% python3 -q
>>> import numpy as np
>>> from numpy import linalg as LA
>>> np.set_printoptions(precision=1, suppress=True, linewidth=160, sign=" ")
>>> out = np.array([[-3, 3, 3, 3, 3, 3, 0, -1, -1, 3, 2, -2, -1]])
>>> arr = out.T @ out
>>> arr
array([[ 9, -9, -9, -9, -9, -9,  0,  3,  3, -9, -6,  6,  3],
       [-9,  9,  9,  9,  9,  9,  0, -3, -3,  9,  6, -6, -3],
       [-9,  9,  9,  9,  9,  9,  0, -3, -3,  9,  6, -6, -3],
       [-9,  9,  9,  9,  9,  9,  0, -3, -3,  9,  6, -6, -3],
       [-9,  9,  9,  9,  9,  9,  0, -3, -3,  9,  6, -6, -3],
       [-9,  9,  9,  9,  9,  9,  0, -3, -3,  9,  6, -6, -3],
       [ 0,  0,  0,  0,  0,  0,  0,  0,  0,  0,  0,  0,  0],
       [ 3, -3, -3, -3, -3, -3,  0,  1,  1, -3, -2,  2,  1],
       [ 3, -3, -3, -3, -3, -3,  0,  1,  1, -3, -2,  2,  1],
       [-9,  9,  9,  9,  9,  9,  0, -3, -3,  9,  6, -6, -3],
       [-6,  6,  6,  6,  6,  6,  0, -2, -2,  6,  4, -4, -2],
       [ 6, -6, -6, -6, -6, -6,  0,  2,  2, -6, -4,  4,  2],
       [ 3, -3, -3, -3, -3, -3,  0,  1,  1, -3, -2,  2,  1]])
>>> out = np.array([[0, -2, 1],
...     [2, -2, -2],
...     [1, 0, 2],
...     [-1, -1, 1],
...     [-1, -2, 0],
...     [2, -1, 2],
...     [2, 1, -1],
...     [-1, 0, 1],
...     [-2, 1, -2],
...     [2, 1, 2],
...     [0, 1, -1],
...     [-1, 1, 1],
...     [1, -1, -1]])
>>> np.einsum("ik,kj->ij", arr, out)
array([[-57,  27, -30],
       [ 57, -27,  30],
       [ 57, -27,  30],
       [ 57, -27,  30],
       [ 57, -27,  30],
       [ 57, -27,  30],
       [  0,   0,   0],
       [-19,   9, -10],
       [-19,   9, -10],
       [ 57, -27,  30],
       [ 38, -18,  20],
       [-38,  18, -20],
       [-19,   9, -10]])
>>> np.vstack([arr, out.T]).shape
(16, 13)
>>> np.einsum("ik,kj->ji", arr, out)
array([[-57,  57,  57,  57,  57,  57,   0, -19, -19,  57,  38, -38, -19],
       [ 27, -27, -27, -27, -27, -27,   0,   9,   9, -27, -18,  18,   9],
       [-30,  30,  30,  30,  30,  30,   0, -10, -10,  30,  20, -20, -10]])
>>> out.T @ arr.T
array([[-57,  57,  57,  57,  57,  57,   0, -19, -19,  57,  38, -38, -19],
       [ 27, -27, -27, -27, -27, -27,   0,   9,   9, -27, -18,  18,   9],
       [-30,  30,  30,  30,  30,  30,   0, -10, -10,  30,  20, -20, -10]])
>>> E = np.load("arr.npy")
>>> E
array([[ 3.,  1.,  1.,  1.,  1.,  1.,  1.,  1.,  1.,  1.,  1.,  1.,  1.],
       [ 1.,  3.,  1.,  1.,  1.,  1.,  1.,  1.,  1.,  1.,  1.,  1.,  1.],
       [ 1.,  1.,  3.,  1.,  1.,  1.,  1.,  1.,  1.,  1.,  1.,  1.,  1.],
       [ 1.,  1.,  1.,  3.,  1.,  1.,  1.,  1.,  1.,  1.,  1.,  1.,  1.],
       [ 1.,  1.,  1.,  1.,  3.,  1.,  1.,  1.,  1.,  1.,  1.,  1.,  1.],
       [ 1.,  1.,  1.,  1.,  1.,  3.,  1.,  1.,  1.,  1.,  1.,  1.,  1.],
       [ 1.,  1.,  1.,  1.,  1.,  1.,  3.,  1.,  1.,  1.,  1.,  1.,  1.],
       [ 1.,  1.,  1.,  1.,  1.,  1.,  1.,  3.,  1.,  1.,  1.,  1.,  1.],
       [ 1.,  1.,  1.,  1.,  1.,  1.,  1.,  1.,  3.,  1.,  1.,  1.,  1.],
       [ 1.,  1.,  1.,  1.,  1.,  1.,  1.,  1.,  1.,  3.,  1.,  1.,  1.],
       [ 1.,  1.,  1.,  1.,  1.,  1.,  1.,  1.,  1.,  1.,  3.,  1.,  1.],
       [ 1.,  1.,  1.,  1.,  1.,  1.,  1.,  1.,  1.,  1.,  1.,  3.,  1.],
       [ 1.,  1.,  1.,  1.,  1.,  1.,  1.,  1.,  1.,  1.,  1.,  1.,  3.]])
>>> r = LA.matrix_rank(arr)
>>> r
np.int64(1)
>>> null = LA.svd(arr)[2][r:].T
>>> [int(LA.matrix_rank(arr[:i])) for i in range(1, len(arr) + 1)]
[1, 1, 1, 1, 1, 1, 1, 1, 1, 1, 1, 1, 1]
>>> out = E[0, 0] * E[1:] - np.outer(E[1:, 0], E[0])
>>> out
array([[ 0.,  8.,  2.,  2.,  2.,  2.,  2.,  2.,  2.,  2.,  2.,  2.,  2.],
       [ 0.,  2.,  8.,  2.,  2.,  2.,  2.,  2.,  2.,  2.,  2.,  2.,  2.],
       [ 0.,  2.,  2.,  8.,  2.,  2.,  2.,  2.,  2.,  2.,  2.,  2.,  2.],
       [ 0.,  2.,  2.,  2.,  8.,  2.,  2.,  2.,  2.,  2.,  2.,  2.,  2.],
       [ 0.,  2.,  2.,  2.,  2.,  8.,  2.,  2.,  2.,  2.,  2.,  2.,  2.],
       [ 0.,  2.,  2.,  2.,  2.,  2.,  8.,  2.,  2.,  2.,  2.,  2.,  2.],
       [ 0.,  2.,  2.,  2.,  2.,  2.,  2.,  8.,  2.,  2.,  2.,  2.,  2.],
       [ 0.,  2.,  2.,  2.,  2.,  2.,  2.,  2.,  8.,  2.,  2.,  2.,  2.],
       [ 0.,  2.,  2.,  2.,  2.,  2.,  2.,  2.,  2.,  8.,  2.,  2.,  2.],
       [ 0.,  2.,  2.,  2.,  2.,  2.,  2.,  2.,  2.,  2.,  8.,  2.,  2.],
       [ 0.,  2.,  2.,  2.,  2.,  2.,  2.,  2.,  2.,  2.,  2.,  8.,  2.],
       [ 0.,  2.,  2.,  2.,  2.,  2.,  2.,  2.,  2.,  2.,  2.,  2.,  8.]])
>>> np.flatnonzero(~out.round(6).any(axis=1))
array([], dtype=int64)
>>> LA.matrix_rank(out), LA.matrix_rank(E)
(np.int64(12), np.int64(13))
>>> E[:, 0] / E[0, 0]
array([ 1. ,  0.3,  0.3,  0.3,  0.3,  0.3,  0.3,  0.3,  0.3,  0.3,  0.3,  0.3,  0.3])
>>> x0 = np.array([-8, 1, 5, 5, 1, 8, 1, 5, 6, 5, -5, -2, -4])
>>> h = np.maximum(E @ x0, 0)
>>> h
array([  2.,  20.,  28.,  28.,  20.,  34.,  20.,  28.,  30.,  28.,   8.,  14.,  10.])
>>> E.T @ h
array([ 274.,  310.,  326.,  326.,  310.,  338.,  310.,  326.,  330.,  326.,  286.,  298.,  290.])
>>> np.tanh(E @ x0)
array([ 1.,  1.,  1.,  1.,  1.,  1.,  1.,  1.,  1.,  1.,  1.,  1.,  1.])
>>> mat = np.loadtxt("sample14.csv", delimiter=",")
>>> mat
array([[ 1.,  2.,  0.,  0.,  1.,  1.,  0.,  1.,  3.,  1.,  2.,  3.,  0.,  2.,  0.],
       [ 3.,  3.,  3.,  0.,  3.,  3.,  2.,  3.,  1.,  0.,  1.,  1.,  0.,  3.,  3.],
       [ 1.,  3.,  0.,  0.,  3.,  0.,  2.,  1.,  0.,  0.,  1.,  2.,  2.,  2.,  0.],
       [ 3.,  1.,  3.,  0.,  0.,  0.,  1.,  3.,  2.,  2.,  1.,  1.,  0.,  3.,  0.],
       [ 1.,  3.,  2.,  1.,  1.,  1.,  3.,  1.,  0.,  3.,  1.,  1.,  2.,  1.,  3.],
       [ 3.,  2.,  1.,  0.,  1.,  0.,  1.,  2.,  2.,  0.,  1.,  3.,  1.,  1.,  0.],
       [ 2.,  1.,  2.,  3.,  1.,  2.,  1.,  2.,  1.,  0.,  2.,  0.,  3.,  2.,  2.],
       [ 0.,  2.,  0.,  2.,  0.,  2.,  3.,  0.,  1.,  0.,  1.,  3.,  2.,  0.,  3.],
       [ 2.,  0.,  0.,  3.,  1.,  3.,  1.,  0.,  2.,  2.,  2.,  1.,  0.,  3.,  1.],
       [ 3.,  1.,  2.,  2.,  0.,  1.,  0.,  1.,  2.,  1.,  0.,  1.,  3.,  1.,  1.],
       [ 2.,  0.,  2.,  1.,  1.,  0.,  2.,  2.,  0.,  2.,  2.,  3.,  1.,  1.,  1.],
       [ 0.,  2.,  2.,  1.,  1.,  3.,  1.,  3.,  0.,  1.,  2.,  0.,  2.,  1.,  3.],
       [ 0.,  0.,  3.,  2.,  0.,  2.,  0.,  2.,  0.,  3.,  3.,  0.,  1.,  1.,  0.],
       [ 1.,  3.,  0.,  1.,  3.,  2.,  1.,  0.,  1.,  0.,  2.,  1.,  3.,  2.,  2.],
       [ 3.,  1.,  2.,  0.,  1.,  1.,  0.,  1.,  1.,  3.,  2.,  0.,  1.,  0.,  0.]])
>>> ev, vecs = LA.eigh(arr)
>>> x0 = np.array([-2, 0, -3, -3, 2, 1, 1, 1, -2, 1, -3, -3, 2])
>>> (np.sign(vecs[:, -1].round(6)) == np.sign(vecs[0, -1].round(6))).astype(int)
array([ 1,  0,  0,  0,  0,  0,  0,  1,  1,  0,  0,  1,  1])
>>> round(float(x0 @ arr @ x0 / (x0 @ x0)), 1), round(float(ev[0]), 1), round(float(ev[-1]), 1)
(0.0, -0.0, 74.0)
